$ python -q
>>> import numpy as np
>>> from numpy import linalg as LA
>>> np.set_printoptions(precision=2, suppress=True, linewidth=100, legacy="1.25")
>>> rng = np.random.default_rng(8430)
>>> labels = rng.integers(0, 2, 9)
>>> data = np.array([[-3, 0, 0, 3, 3, 2, 0, 3, 1],
...     [-3, 3, -2, 0, 3, 2, -3, 3, 2],
...     [1, 2, 2, 0, -1, 1, -3, -1, 2],
...     [-1, 3, 2, 1, -1, 0, 2, 2, 0],
...     [3, -3, -3, 0, -2, 3, 0, 3, 0],
...     [-1, 0, -3, -1, -3, -3, -1, 2, 2],
...     [-1, 1, -2, 0, 0, -3, 2, 1, -2],
...     [-3, 3, -2, -2, 2, -3, 3, 2, 3],
...     [-2, -3, 0, 1, -3, 0, -1, 1, -3]]) * (labels[:, None] == labels)
>>> print(data)
[[-3  0  0  3  0  2  0  3  1]
 [ 0  3 -2  0  3  0  0  0  0]
 [ 0  2  2  0 -1  0  0  0  0]
 [-1  0  0  1  0  0  2  2  0]
 [ 0 -3 -3  0 -2  0  0  0  0]
 [-1  0  0 -1  0 -3 -1  2  2]
 [-1  0  0  0  0 -3  2  1 -2]
 [-3  0  0 -2  0 -3  3  2  3]
 [-2  0  0  1  0  0 -1  1 -3]]
>>> # 2 blocks once reordered
>>> left, sig = LA.svd(data)
Traceback (most recent call last):
  File "<python-input-8>", line 1, in <module>
    left, sig = LA.svd(data)
    ^^^^^^^^^
ValueError: too many values to unpack (expected 2)
>>> left, sig, vt = LA.svd(data, full_matrices=False)
>>> print(np.round(np.abs(vt[0]), 2) + 0)
[0.49 0.   0.   0.13 0.   0.5  0.38 0.48 0.35]
>>> print(np.round(left.T @ left, 2) + 0)
[[1. 0. 0. 0. 0. 0. 0. 0. 0.]
 [0. 1. 0. 0. 0. 0. 0. 0. 0.]
 [0. 0. 1. 0. 0. 0. 0. 0. 0.]
 [0. 0. 0. 1. 0. 0. 0. 0. 0.]
 [0. 0. 0. 0. 1. 0. 0. 0. 0.]
 [0. 0. 0. 0. 0. 1. 0. 0. 0.]
 [0. 0. 0. 0. 0. 0. 1. 0. 0.]
 [0. 0. 0. 0. 0. 0. 0. 1. 0.]
 [0. 0. 0. 0. 0. 0. 0. 0. 1.]]
>>> print(np.round(left.T @ data @ vt.T, 2) + 0)
[[8.14 0.   0.   0.   0.   0.   0.   0.   0.  ]
 [0.   6.23 0.   0.   0.   0.   0.   0.   0.  ]
 [0.   0.   5.74 0.   0.   0.   0.   0.   0.  ]
 [0.   0.   0.   4.71 0.   0.   0.   0.   0.  ]
 [0.   0.   0.   0.   4.24 0.   0.   0.   0.  ]
 [0.   0.   0.   0.   0.   3.27 0.   0.   0.  ]
 [0.   0.   0.   0.   0.   0.   1.67 0.   0.  ]
 [0.   0.   0.   0.   0.   0.   0.   1.44 0.  ]
 [0.   0.   0.   0.   0.   0.   0.   0.   0.55]]
>>> print(np.round(vt @ vt.T, 2) + 0)
[[1. 0. 0. 0. 0. 0. 0. 0. 0.]
 [0. 1. 0. 0. 0. 0. 0. 0. 0.]
 [0. 0. 1. 0. 0. 0. 0. 0. 0.]
 [0. 0. 0. 1. 0. 0. 0. 0. 0.]
 [0. 0. 0. 0. 1. 0. 0. 0. 0.]
 [0. 0. 0. 0. 0. 1. 0. 0. 0.]
 [0. 0. 0. 0. 0. 0. 1. 0. 0.]
 [0. 0. 0. 0. 0. 0. 0. 1. 0.]
 [0. 0. 0. 0. 0. 0. 0. 0. 1.]]
>>> print(sig / sig[0])
[1.   0.77 0.71 0.58 0.52 0.4  0.2  0.18 0.07]
>>> labels = rng.permutation(9)
>>> print(labels)
[7 8 4 5 0 3 1 2 6]
>>> A2 = data[labels][:, labels]
>>> print(np.sort(np.abs(LA.eigvals(A2))))
[0.95 2.1  3.09 3.1  4.09 4.09 4.22 4.22 4.43]
>>> A2 = data[0, 0] * data[1:] - np.outer(data[1:, 0], data[0])
>>> print(A2)
[[ 0 -9  6  0 -9  0  0  0  0]
 [ 0 -6 -6  0  3  0  0  0  0]
 [ 0  0  0  0  0  2 -6 -3  1]
 [ 0  9  9  0  6  0  0  0  0]
 [ 0  0  0  6  0 11  3 -3 -5]
 [ 0  0  0  3  0 11 -6  0  7]
 [ 0  0  0 15  0 15 -9  3 -6]
 [ 0  0  0  3  0  4  3  3 11]]
>>> print(data[:, 0] / data[0, 0])
[ 1.   -0.   -0.    0.33 -0.    0.33  0.33  1.    0.67]
>>> x = np.array([5, 2, 2, 3, 4, 0, 2, 0, 3])
>>> h1 = np.maximum(A2 @ x, 0)
>>> print(A2 * (h1 > 1e-9)[:, None])
[[ 0  0  0  0  0  0  0  0  0]
 [ 0  0  0  0  0  0  0  0  0]
 [ 0  0  0  0  0  0  0  0  0]
 [ 0  9  9  0  6  0  0  0  0]
 [ 0  0  0  6  0 11  3 -3 -5]
 [ 0  0  0  3  0 11 -6  0  7]
 [ 0  0  0 15  0 15 -9  3 -6]
 [ 0  0  0  3  0  4  3  3 11]]
>>> print(np.tanh(A2 @ x))
[-1. -1. -1.  1.  1.  1.  1.  1.]
>>> arr = np.load("w.npy")
>>> print(arr.round(2) + 0)
[[  0.     0.    -0.2   -0.88  14.01   0.04]
 [  0.     0.01  -0.11  -0.62 -15.1   -0.07]
 [ -0.02   0.    -0.3   -1.49  -3.72  -0.03]
 [  0.     0.     0.1    0.88  -9.36   0.07]
 [  0.01  -0.01  -0.45  -0.1    9.23  -0.02]
 [ -0.02   0.     0.    -0.88  -8.35  -0.03]
 [ -0.01   0.     0.36   2.66   9.89   0.08]
 [ -0.01   0.    -0.42  -1.1   -8.66   0.03]
 [  0.01   0.     0.42  -1.25  17.02  -0.06]
 [  0.01   0.    -0.5   -0.46  -0.24   0.  ]
 [  0.01   0.    -0.11  -1.72  10.38   0.01]
 [ -0.01   0.     0.03  -2.28   6.16  -0.02]
 [ -0.03  -0.01   0.22   0.61 -11.37  -0.08]
 [  0.     0.     0.36  -0.02 -12.55  -0.07]
 [ -0.01   0.    -0.04   4.05  -5.96   0.09]
 [  0.05   0.     0.68  -3.13   3.49  -0.14]
 [  0.     0.     0.66  -1.43  -0.57   0.12]
 [  0.     0.    -0.83   1.87   0.39  -0.03]
 [  0.02   0.    -0.46  -1.29 -20.49   0.08]
 [  0.01   0.    -0.67   1.93  17.74  -0.19]
 [  0.     0.     0.15   0.67 -10.89   0.03]
 [  0.01   0.     0.56  -0.23   8.18  -0.04]
 [  0.02   0.     0.16  -3.25 -10.04   0.02]
 [  0.     0.    -0.28   2.66   2.23  -0.05]
 [  0.02   0.    -0.36   0.8    2.82   0.1 ]
 [  0.02   0.01  -0.31  -0.77   7.21   0.07]
 [  0.     0.    -0.39  -2.27   4.18   0.1 ]
 [ -0.01   0.    -0.5    0.4    3.53  -0.07]
 [ -0.01   0.     0.27   1.99  -1.93   0.06]
 [ -0.02   0.     0.41   2.72  -2.69   0.01]
 [  0.     0.     0.36  -1.37 -19.53   0.02]
 [  0.     0.     0.37   2.08  12.28   0.02]
 [  0.03   0.    -0.7   -3.98  -3.27  -0.01]
 [  0.01   0.     0.53   1.52  -4.37   0.03]
 [  0.01   0.     0.26  -0.35  -2.32  -0.03]
 [  0.02   0.     0.22  -0.43 -10.43   0.16]]
>>> t3 = np.stack([arr, 4 * arr, arr[::-1]])
>>> print(np.einsum("bij,cij->bc", t3, t3))
[[ 3554.45 14217.82   686.77]
 [14217.82 56871.27  2747.07]
 [  686.77  2747.07  3554.45]]
>>> print(t3.shape)
(3, 36, 6)
>>> W0 = np.load("mat.npy")
>>> print(W0)
[[ 1.  1.  1.  0.]
 [ 1.  1.  1.  0.]
 [ 2.  3.  1.  0.]
 [ 0.  0.  0. -1.]]
>>> # rows 0 and 1 are equal
>>> left, sig, vt = LA.svd(W0)
>>> vecs = vt[:(sig > 1e-8).sum()]
>>> x = W0[1] + -1 * W0[2] + rng.integers(2) * np.eye(4)[1]
>>> print(x)
[-1. -2.  0.  0.]
>>> print(np.diag(vecs.T @ vecs))
[0.33 0.83 0.83 1.  ]
>>> print(round(float(LA.norm(x - vecs.T @ vecs @ x)), 2))
0.0
>>> print(np.allclose(vecs.T @ vecs @ x, x))
True
>>> print((W0 + W0.T) / 2)
[[ 1.   1.   1.5  0. ]
 [ 1.   1.   2.   0. ]
 [ 1.5  2.   1.   0. ]
 [ 0.   0.   0.  -1. ]]
>>> print(np.trace(W0))
2.0
>>> print(round(float(LA.det(W0)), 2))
0.0
>>> m1 = np.array([[-2, 1, 1], [-1, -12, 2], [3, -1, -1]])
>>> print(np.abs(LA.svd(m1)[2][-1]))
[0.4  0.12 0.91]
>>> print(np.round(LA.norm(m1, 2) / LA.norm(m1), 2))
0.95
>>> print(LA.cond(m1) > 100)
False
>>> print(LA.matrix_rank(m1, rtol=0.1))
2
>>> gram = m1.T @ m1
>>> print(np.allclose(gram, gram.T))
True
>>> print(np.trace(gram), (m1 ** 2).sum())
166 166
>>> left, sig, vt = LA.svd(m1)
>>> print(np.argmax(sig[:-1] / (sig[1:] + 1e-6)) + 1)
2
>>> print(sig)
[12.24  4.01  0.29]
>>> A2 = left[:, :2] @ np.diag(sig[:2]) @ vt[:2]
>>> print(LA.matrix_rank(A2))
2
>>> print(round(LA.norm(m1 - A2) / LA.norm(m1), 2))
0.02
>>> print(np.round(np.abs(m1 - A2).max(), 2))
0.21
>>> print(round(float(LA.norm(m1 - A2, 2)), 2), np.round(sig[2], 2))
0.29 0.29
>>> print(LA.matrix_rank(m1, rtol=0.05))
2
>>> J = np.loadtxt("case8.csv", delimiter=",")
>>> print(J)
[[ 0.  0.  0.  0. -1. -2.]
 [ 0.  0.  0. -5. -5. -2.]
 [ 0.  0.  0.  1.  0.  3.]
 [ 0. -5.  1.  0.  0.  0.]
 [-1. -5.  0.  0.  0.  0.]
 [-2. -2.  3.  0.  0.  0.]]
>>> ev, vecs = LA.eigvalsh(J)
Traceback (most recent call last):
  File "<python-input-63>", line 1, in <module>
    ev, vecs = LA.eigvalsh(J)
    ^^^^^^^^
ValueError: too many values to unpack (expected 2)
>>> ev, vecs = LA.eigh(J)
>>> print(np.round(vecs.T @ J @ vecs, 2) + 0)
[[-7.65  0.    0.    0.    0.    0.  ]
 [ 0.   -3.09  0.    0.    0.    0.  ]
 [ 0.    0.   -0.97  0.    0.    0.  ]
 [ 0.    0.    0.    0.97  0.    0.  ]
 [ 0.    0.    0.    0.    3.09  0.  ]
 [ 0.    0.    0.    0.    0.    7.65]]
>>> print(LA.eigvalsh(J + -1 * np.eye(6)))
[-8.65 -4.09 -1.97 -0.03  2.09  6.65]
>>> print(ev)
[-7.65 -3.09 -0.97  0.97  3.09  7.65]
>>> print(LA.svd(J, compute_uv=False))
[7.65 7.65 3.09 3.09 0.97 0.97]
>>> print(np.abs(vecs[:, -1]).round(6).argmax())
1
>>> print(LA.eigvalsh(J @ J))
[ 0.95  0.95  9.52  9.52 58.53 58.53]
>>> A = np.loadtxt("arr.csv", delimiter=",")
>>> print(A.round(2) + 0)
[[-0.16 -0.17 -0.07  0.01]
 [-0.16 -0.25  0.21 -0.75]
 [-0.31 -0.53  0.    0.49]
 [-0.31  0.6  -0.35  0.1 ]
 [-0.12  0.16  0.55  0.14]
 [ 0.08 -0.2   0.2   0.35]
 [ 0.59  0.08  0.42  0.03]
 [ 0.16 -0.33 -0.31 -0.01]
 [-0.31 -0.24  0.01 -0.21]
 [ 0.51 -0.16 -0.46 -0.06]]
>>> # columns are unit length and at right angles
>>> left, sig = LA.svd(A)
Traceback (most recent call last):
  File "<python-input-74>", line 1, in <module>
    left, sig = LA.svd(A)
    ^^^^^^^^^
ValueError: too many values to unpack (expected 2)
>>> left, sig, vt = LA.svd(A, full_matrices=False)
>>> print(round(float(np.sqrt((sig ** 2).sum())), 2), np.round(LA.norm(A), 2))
2.0 2.0
>>> print(np.round(left.T @ left, 2) + 0)
[[1. 0. 0. 0.]
 [0. 1. 0. 0.]
 [0. 0. 1. 0.]
 [0. 0. 0. 1.]]
>>> print(sig)
[1. 1. 1. 1.]
>>> print(np.round(vt @ vt.T, 2) + 0)
[[1. 0. 0. 0.]
 [0. 1. 0. 0.]
 [0. 0. 1. 0.]
 [0. 0. 0. 1.]]
>>> x = np.array([3, 3, 3, 2])
>>> target = A @ x
>>> print(LA.solve(A.T @ A, A.T @ target))
[3. 3. 3. 2.]
>>> print(target)
[-1.19 -2.1  -1.55 -0.01  2.05  0.92  3.34 -1.47 -2.05 -0.43]
>>> target = target + 0.02 * rng.normal(size=10)
>>> print(target)
[-1.18 -2.08 -1.53 -0.03  2.05  0.9   3.33 -1.47 -2.02 -0.42]
>>> b, *_ = LA.lstsq(A, target)
>>> print(round(float(LA.norm(target - A @ b)), 2))
0.03
>>> print(b)
[2.98 2.97 2.99 1.98]
>>> print(np.round(A.T @ (target - A @ b), 2) + 0)
[0. 0. 0. 0.]
>>> gram = np.cov(A, rowvar=False)
>>> print(np.median(A, axis=0))
[-0.14 -0.19  0.01  0.02]
>>> w1 = np.array([[-4, 3, 3], [-1, -8, 9], [1, -4, 0], [6, -3, 3]])
>>> b = np.array([-1, 0, 3])
>>> H = np.maximum(A @ w1 + b, 0)
>>> print((H > 0).astype(int))
[[0 1 1]
 [0 1 0]
 [1 1 0]
 [0 0 1]
 [1 0 1]
 [1 1 1]
 [0 0 1]
 [0 1 1]
 [0 1 0]
 [0 1 1]]
>>> basis = np.array([[-3, 1], [1, 1], [-3, 1]])
>>> print(w1 @ basis)
[[  6   2]
 [-32   0]
 [ -7  -3]
 [-30   6]]
>>> F = np.load("block0.npy")
>>> print(F)
[[ -0.41   2.68   1.04   6.41  -1.97   3.3    3.21   5.5    3.79]
 [  3.08   0.74   4.     2.92   0.57   0.96  -0.56   3.97   3.62]
 [  0.06   0.59   2.38   5.94  -3.18   2.22   3.89   4.11   2.16]
 [  4.76   5.29   2.68   1.24   2.31   3.26  -3.75   2.05   2.44]
 [  6.32   2.12  -1.78  -0.32  -0.6   -0.44  -0.34  -1.36  -3.22]
 [  1.68   8.17  -2.52   4.32   3.19   4.58  -1.65   6.88   6.49]
 [ -0.56   6.12  -2.2    6.56  -0.32   4.64   2.23   6.71   5.08]
 [ -0.46   4.49   4.13   6.46  -0.35   5.35   0.59   6.17   5.89]
 [  8.31  -7.35  -6.95  -2.31  -1.89 -10.04   4.57  -0.83  -5.3 ]
 [  2.07   9.17   2.36   3.93   1.07   7.43  -2.84   2.75   3.04]
 [  3.81   2.11  -4.25   2.19  -0.57  -0.51   2.01   2.47  -0.05]
 [  6.34   1.78   1.9   -0.34   2.45  -0.35  -3.16   1.61   1.51]
 [  2.44   4.8    3.87   3.56  -1.39   4.93  -0.6    0.99   0.45]
 [  6.71   4.55   5.4   -0.71   1.48   3.18  -5.14  -1.68  -0.91]
 [  7.19   6.66  -0.73  -1.19   1.73   2.7   -4.21  -1.9   -2.3 ]]
>>> # looks like rank 5
>>> x = np.array([-1, 1, 0, -2, -2, -1, 2, 3, 3])
>>> print(np.sign((F @ x).round(6)))
[ 1.  1.  1. -1. -1.  1.  1.  1. -1.  1.  1. -1. -1. -1. -1.]
>>> print(F @ x)
[ 25.19  11.37  19.41  -3.87 -16.36  23.71  29.39  24.75  -6.49   1.39   6.82  -5.38  -3.81 -24.91
 -25.33]
>>> print(LA.norm(F @ x) <= LA.norm(F, 2) * LA.norm(x) + 1e-9)
True
>>> print(F @ np.eye(9)[2])
[ 1.04  4.    2.38  2.68 -1.78 -2.52 -2.2   4.13 -6.95  2.36 -4.25  1.9   3.87  5.4  -0.73]
>>> print(np.einsum("ij,j->i", F, x))
[ 25.19  11.37  19.41  -3.87 -16.36  23.71  29.39  24.75  -6.49   1.39   6.82  -5.38  -3.81 -24.91
 -25.33]
>>> print((F @ x).argmax())
6
>>> print(round(LA.norm(F) ** 2 / LA.norm(F, 2) ** 2, 2))
1.77
>>> print(np.round(LA.norm(F[0], 1), 2), np.round(LA.norm(F[0], np.inf), 2))
28.31 6.41
>>> print(np.round(LA.norm(F, 1), 2), round(LA.norm(F, np.inf), 2))
66.63 47.56
>>> print(np.round(LA.norm(F[0] - F[13]), 2))
16.71
>>> print(round(LA.norm(F, 2), 2))
33.75
>>> left, sig, vt = LA.svd(F)
>>> vecs = vt[:(sig > 1e-8).sum()]
>>> x = F[8] + 3 * F[9] + rng.integers(2) * np.eye(9)[7]
>>> print(x)
[14.51 20.15  0.12  9.49  1.32 12.25 -3.93  7.43  3.83]
>>> print(np.diag(vecs.T @ vecs))
[0.92 0.61 0.88 0.4  0.36 0.44 0.43 0.47 0.48]
>>> print(round(float(LA.norm(x - vecs.T @ vecs @ x)), 2))
0.0
>>> rank = LA.matrix_rank(F)
>>> print(rank)
5
>>> N = LA.svd(F)[2][rank:].T
>>> print(LA.matrix_rank(F.T @ F), LA.matrix_rank(F @ F.T))
5 5
>>> print(np.allclose(F @ N, 0))
True
>>> print([int(LA.matrix_rank(F[:, :j + 1])) for j in range(9)])
[1, 2, 3, 4, 5, 5, 5, 5, 5]
>>> print(round(float(LA.eigvalsh(J).min()), 2))
-7.65
>>> print([round(float(LA.det(J[:i, :i])), 2) + 0 for i in range(1, 7)])
[0.0, 0.0, 0.0, 0.0, 0.0, -529.0]
